% ipython --no-banner

In [1]: import numpy as np

In [2]: np.set_printoptions(precision=2, suppress=True, linewidth=160, legacy="1.25")

In [3]: f = np.array([-1, -1, 1, 2]) + 0.5

In [4]: feats = np.eye(4) - 2 * np.outer(f, f) / (f @ f)

In [5]: feats
Out[5]: 
array([[ 0.94, -0.06,  0.17,  0.28],
       [-0.06,  0.94,  0.17,  0.28],
       [ 0.17,  0.17,  0.5 , -0.83],
       [ 0.28,  0.28, -0.83, -0.39]])

In [6]: np.count_nonzero(feats)
Out[6]: 16

In [7]: np.linalg.matrix_rank(feats)
Out[7]: 4

In [8]: np.diff(feats, axis=0)
Out[8]: 
array([[-1.  ,  1.  ,  0.  ,  0.  ],
       [ 0.22, -0.78,  0.33, -1.11],
       [ 0.11,  0.11, -1.33,  0.44]])

In [9]: np.round(feats.sum(axis=1), 2) + 0
Out[9]: array([ 1.33,  1.33,  0.  , -0.67])

In [10]: np.linalg.svd(feats, compute_uv=False)
Out[10]: array([1., 1., 1., 1.])

In [11]: round(np.linalg.norm(feats), 2)
Out[11]: 2.0

In [12]: np.round(feats.sum(axis=0), 2) + 0
Out[12]: array([ 1.33,  1.33,  0.  , -0.67])

In [13]: ev, V = np.linalg.eigh(feats)

In [14]: vec = np.array([0, 0, 2, 1])

In [15]: np.round(np.abs(feats).sum(axis=1).max(), 2), np.round(np.abs(ev).max(), 2)
Out[15]: (1.78, 1.0)

In [16]: V * np.maximum(ev, 0) @ V.T
Out[16]: 
array([[ 0.97, -0.03,  0.08,  0.14],
       [-0.03,  0.97,  0.08,  0.14],
       [ 0.08,  0.08,  0.75, -0.42],
       [ 0.14,  0.14, -0.42,  0.31]])

In [17]: np.linalg.eigvalsh(feats[1:, 1:])
Out[17]: array([-0.94,  1.  ,  1.  ])

In [18]: Z = np.array([[-7, 8, 4], [-4, -7, -8], [6, 3, -1]])

In [19]: F = np.repeat(Z, 10 // 3, axis=0)

In [20]: rng = np.random.default_rng(7493)

In [21]: F = F + 0.3 * rng.normal(size=F.shape)

In [22]: F
Out[22]: 
array([[-6.7 ,  7.52,  4.26],
       [-7.18,  8.25,  3.75],
       [-7.14,  7.92,  3.67],
       [-3.9 , -7.55, -8.26],
       [-3.63, -7.57, -8.74],
       [-3.86, -7.01, -7.94],
       [ 5.6 ,  3.23, -0.97],
       [ 6.1 ,  3.19, -0.63],
       [ 6.09,  3.76, -0.87]])

In [23]: M2 = F / np.sqrt((F ** 2).mean(axis=1, keepdims=True))

In [24]: np.linalg.matrix_rank(M2) == np.linalg.matrix_rank(F)
Out[24]: True

In [25]: P = F @ np.linalg.solve(F.T @ F, F.T)

In [26]: np.linalg.matrix_rank(np.eye(9) - P)
Out[26]: 6

In [27]: P @ F[:, 2]
Out[27]: array([ 4.26,  3.75,  3.67, -8.26, -8.74, -7.94, -0.97, -0.63, -0.87])

In [28]: cov = F.T @ F

In [29]: np.linalg.svd(F, compute_uv=False) ** 2
Out[29]: array([597.32, 295.94,  44.28])

In [30]: np.diag(cov)
Out[30]: array([296.46, 385.7 , 255.37])

In [31]: (F @ F.T).shape
Out[31]: (9, 9)

In [32]: m1 = np.load("w.npy")

In [33]: m1
Out[33]: 
array([[ 1,  1, -1, -1,  1,  1, -1, -1],
       [ 1, -1,  1, -1, -1,  1, -1,  1],
       [ 1, -1, -1,  1, -1,  1,  1, -1],
       [ 1,  1,  1,  1,  1,  1,  1,  1]])

In [34]: # column 4 repeats column 1

In [35]: f, r1 = m1[2], m1[0]

In [36]: f @ f
Out[36]: 8

In [37]: p = (f @ r1) / (f @ f) * f

In [38]: round(float(np.linalg.norm(f + r1) ** 2 + np.linalg.norm(f - r1) ** 2), 2)
Out[38]: 32.0

In [39]: r1 - p
Out[39]: array([ 1.,  1., -1., -1.,  1.,  1., -1., -1.])

In [40]: f = np.array([-1, -2, -1])

In [41]: np.convolve(m1[1], f)
Out[41]: array([-1, -1,  0,  0,  2,  2,  0,  0, -1, -1])

In [42]: np.correlate(m1[1], m1[3], "full")
Out[42]: array([ 1,  0,  1,  0, -1,  0, -1,  0, -1,  0, -1,  0,  1,  0,  1])

In [43]: def softmax(z):
    ...:     e = np.exp(z - z.max(axis=-1, keepdims=True))
    ...:     return e / e.sum(axis=-1, keepdims=True)
    ...: 

In [44]: np.round(softmax(10 * m1[1]), 2) + 0
Out[44]: array([0.25, 0.  , 0.25, 0.  , 0.  , 0.25, 0.  , 0.25])

In [45]: softmax(m1).sum(axis=1)
Out[45]: array([1., 1., 1., 1.])

In [46]: softmax(m1[1])
Out[46]: array([0.22, 0.03, 0.22, 0.03, 0.03, 0.22, 0.03, 0.22])

In [47]: scores = m1 @ m1.T / np.sqrt(8)

In [48]: softmax(scores)
Out[48]: 
array([[0.85, 0.05, 0.05, 0.05],
       [0.05, 0.85, 0.05, 0.05],
       [0.05, 0.05, 0.85, 0.05],
       [0.05, 0.05, 0.05, 0.85]])

In [49]: softmax(scores)[1] @ m1
Out[49]: array([ 1. , -0.8,  0.8, -0.8, -0.8,  1. , -0.8,  0.8])

In [50]: softmax(scores + np.triu(np.full(scores.shape, -np.inf), 1))
Out[50]: 
array([[1.  , 0.  , 0.  , 0.  ],
       [0.06, 0.94, 0.  , 0.  ],
       [0.05, 0.05, 0.89, 0.  ],
       [0.05, 0.05, 0.05, 0.85]])
